% ipython --no-banner

In [1]: import numpy as np

In [2]: np.set_printoptions(precision=3, suppress=True, linewidth=100, sign=" ")

In [3]: rd = lambda a: np.round(a, 3) + 0

In [4]: W0 = np.array([[1, 0, -4, 3, 1, 4],
   ...:     [-5, -4, 1, 5, 0, 0],
   ...:     [1, 1, -2, -3, -1, 3],
   ...:     [0, -4, 4, 4, 4, -3],
   ...:     [-4, 0, 2, 1, -5, 3],
   ...:     [-1, 3, 0, -3, 5, -4],
   ...:     [3, -3, 4, 1, 5, 1]])

In [5]: W0[-1] = W0[0] + 4 * W0[1]

In [6]: W0
Out[6]: 
array([[  1,   0,  -4,   3,   1,   4],
       [ -5,  -4,   1,   5,   0,   0],
       [  1,   1,  -2,  -3,  -1,   3],
       [  0,  -4,   4,   4,   4,  -3],
       [ -4,   0,   2,   1,  -5,   3],
       [ -1,   3,   0,  -3,   5,  -4],
       [-19, -16,   0,  23,   1,   4]])

In [7]: G = W0.T @ W0

In [8]: np.trace(G), (W0 ** 2).sum()
Out[8]: (np.int64(1486), np.int64(1486))

In [9]: np.linalg.matrix_rank(G)
Out[9]: np.int64(6)

In [10]: np.diag(G)
Out[10]: array([ 405,  298,   41,  598,   69,   75])

In [11]: B = np.c_[W0[:, :5] @ np.array([[-3, 1, 3, -3, -3],
    ...:     [0, -3, -1, 2, -2],
    ...:     [1, 2, 3, 0, -3],
    ...:     [1, -3, 1, 0, 0],
    ...:     [3, -1, -2, 1, -3]]), np.array([8, -4, 9, 0, -1, -3, 4])]

In [12]: B
Out[12]: 
array([[ -1, -17,  -8,  -2,   6,   8],
       [ 21,  -6,  -3,   7,  20,  -4],
       [-11,   4,  -5,  -2,   4,   9],
       [ 20,   4,  12,  -4, -16,   0],
       [  0,   2,   5,   7,  21,  -1],
       [ 15,  -6, -19,  14, -18,  -3],
       [ 83, -41, -20,  26,  86,   4]])

In [13]: rd(np.linalg.norm(np.linalg.qr(W0)[0].T @ B, axis=0) ** 2 / ((B ** 2).sum(axis=0) + 1e-12))
Out[13]: array([ 1.   ,  1.   ,  1.   ,  1.   ,  1.   ,  0.957])

In [14]: np.linalg.matrix_rank(np.c_[W0, B])
Out[14]: np.int64(7)

In [15]: rd(np.linalg.lstsq(W0, B[:, 0])[0])
Out[15]: array([-3.,  0.,  1.,  1.,  3.,  0.])

In [16]: rd(np.linalg.norm(B - W0 @ np.linalg.lstsq(W0, B)[0], axis=0))
Out[16]: array([ 0.   ,  0.   ,  0.   ,  0.   ,  0.   ,  2.828])

In [17]: r0 = np.array([1, 1])

In [18]: np.polyval(r0, B[6])
Out[18]: array([ 84, -40, -19,  27,  87,   5])

In [19]: np.array([np.convolve(row, r0, "same") for row in B])
Out[19]: 
array([[ -1, -18, -25, -10,   4,  14],
       [ 21,  15,  -9,   4,  27,  16],
       [-11,  -7,  -1,  -7,   2,  13],
       [ 20,  24,  16,   8, -20, -16],
       [  0,   2,   7,  12,  28,  20],
       [ 15,   9, -25,  -5,  -4, -21],
       [ 83,  42, -61,   6, 112,  90]])

In [20]: np.convolve(B[6], r0)
Out[20]: array([ 83,  42, -61,   6, 112,  90,   4])

In [21]: r0, g = W0[3], W0[5]

In [22]: r0 @ g
Out[22]: np.int64(8)

In [23]: r0 @ r0
Out[23]: np.int64(73)

In [24]: pr = (r0 @ g) / (r0 @ r0) * r0

In [25]: rd(np.linalg.norm(r0 + g) ** 2 + np.linalg.norm(r0 - g) ** 2)
Out[25]: np.float64(266.0)

In [26]: np.outer(r0, g)
Out[26]: 
array([[  0,   0,   0,   0,   0,   0],
       [  4, -12,   0,  12, -20,  16],
       [ -4,  12,   0, -12,  20, -16],
       [ -4,  12,   0, -12,  20, -16],
       [ -4,  12,   0, -12,  20, -16],
       [  3,  -9,   0,   9, -15,  12]])

In [27]: rd(pr)
Out[27]: array([ 0.   , -0.438,  0.438,  0.438,  0.438, -0.329])

In [28]: np.linalg.matrix_rank(np.outer(r0, g))
Out[28]: np.int64(1)

In [29]: feats = np.load("m.npy")

In [30]: feats
Out[30]: 
array([[ 0,  0,  0,  0,  0,  0,  0,  0,  0,  0],
       [ 0, -8,  0,  0,  0,  0,  0,  0,  0,  0],
       [ 7,  1, -3,  0,  0,  0,  0,  0,  0,  0],
       [ 1, -5, -3,  2,  0,  0,  0,  0,  0,  0],
       [ 6, -4,  7,  4, -3,  0,  0,  0,  0,  0],
       [-8, -6,  0, -6, -1,  4,  0,  0,  0,  0],
       [-4,  1,  0, -3,  8,  6, -6,  0,  0,  0],
       [-7,  4,  6, -3, -2, -1, -1, -4,  0,  0],
       [ 2,  7, -7, -1,  4,  7, -7, -7,  2,  0],
       [-2, -9,  6,  9,  2,  9, -4,  3, -8,  6]])

In [31]: # triangular, det is the product of the diagonal

In [32]: np.argsort(-np.linalg.norm(feats, axis=0).round(6), kind="stable")[:3]
Out[32]: array([ 1,  0,  2])

In [33]: np.linalg.cond(feats) > 100
Out[33]: np.True_

In [34]: np.linalg.matrix_rank(feats, rtol=0.1)
Out[34]: np.int64(7)

In [35]: rd(np.linalg.norm(feats, 2) / np.linalg.norm(feats))
Out[35]: np.float64(0.603)

In [36]: rk = np.linalg.matrix_rank(feats)

In [37]: rk
Out[37]: np.int64(9)

In [38]: null = np.linalg.svd(feats)[2][rk:].T

In [39]: null.shape
Out[39]: (10, 1)

In [40]: [int(np.linalg.matrix_rank(np.delete(feats, i, axis=0))) for i in range(10)]
Out[40]: [9, 8, 8, 8, 8, 8, 8, 8, 8, 8]

In [41]: [int(np.linalg.matrix_rank(feats[:i])) for i in range(1, len(feats) + 1)]
Out[41]: [0, 1, 2, 3, 4, 5, 6, 7, 8, 9]

In [42]: t3 = np.stack([feats, -1 * feats, feats[::-1]])

In [43]: np.einsum("bij,cij->bc", t3, t3)
Out[43]: 
array([[ 1417, -1417,  -358],
       [-1417,  1417,   358],
       [ -358,   358,  1417]])

In [44]: rd(np.linalg.norm(t3, axis=(1, 2)))
Out[44]: array([ 37.643,  37.643,  37.643])

In [45]: X = np.loadtxt("case14.csv", delimiter=",")

In [46]: X
Out[46]: 
array([[-3.421,  5.626,  7.526],
       [ 2.592, -9.225, -2.86 ],
       [-9.813,  0.386,  1.888],
       [ 2.132,  3.858, -8.976],
       [-5.951, -1.478,  7.899],
       [-5.718, -7.899,  2.216],
       [ 5.697,  3.503, -7.434],
       [-7.276,  5.361,  4.281],
       [ 2.279, -9.668, -1.152],
       [-2.541, -5.842,  7.708],
       [ 5.435,  8.364,  0.706],
       [ 0.377,  4.741, -8.797],
       [ 3.883, -3.147,  8.661],
       [ 8.375,  4.664,  2.847],
       [ 5.17 ,  8.185, -2.505],
       [ 1.918,  6.495,  7.358],
       [ 2.504,  9.674,  0.367],
       [ 9.689, -1.784, -1.713],
       [-6.357,  5.853,  5.034],
       [-6.34 , -4.162,  6.517],
       [-6.075,  6.197, -4.969],
       [-2.234, -3.902, -8.932],
       [-0.061, -8.216, -5.7  ],
       [ 0.552, -1.244,  9.907],
       [ 5.664, -2.812, -7.747],
       [ 1.506, -6.561, -7.395],
       [ 3.392,  3.571,  8.703],
       [ 1.782, -6.567,  7.328],
       [ 5.084,  0.465,  8.599],
       [ 9.567,  2.249,  1.85 ],
       [-0.515, -9.759, -2.12 ],
       [ 1.385, -8.89 ,  4.365],
       [ 3.108,  9.447,  1.049],
       [-7.353,  0.562,  6.754]])

In [47]: Xs = X - X.mean(axis=0)

In [48]: vecs = np.linalg.svd(Xs)[2][:2]

In [49]: B = Xs - Xs @ vecs.T @ vecs

In [50]: rd(np.linalg.norm(B) / np.linalg.norm(Xs))
Out[50]: np.float64(0.473)

In [51]: rd(B.std(axis=0))
Out[51]: array([ 4.119,  1.056,  1.972])

In [52]: np.linalg.norm(B, axis=1).round(6).argmax()
Out[52]: np.int64(20)

In [53]: U, sv, VT = np.linalg.svd(X, full_matrices=False)

In [54]: U.shape, sv.shape, VT.shape
Out[54]: ((34, 3), (3,), (3, 3))

In [55]: rd(U.T @ X @ VT.T)
Out[55]: 
array([[ 36.728,   0.   ,   0.   ],
       [  0.   ,  35.661,   0.   ],
       [  0.   ,   0.   ,  27.916]])

In [56]: rd(VT @ VT.T)
Out[56]: 
array([[ 1.,  0.,  0.],
       [ 0.,  1.,  0.],
       [ 0.,  0.,  1.]])

In [57]: rd(np.sqrt((sv ** 2).sum())), rd(np.linalg.norm(X))
Out[57]: (np.float64(58.309), np.float64(58.309))
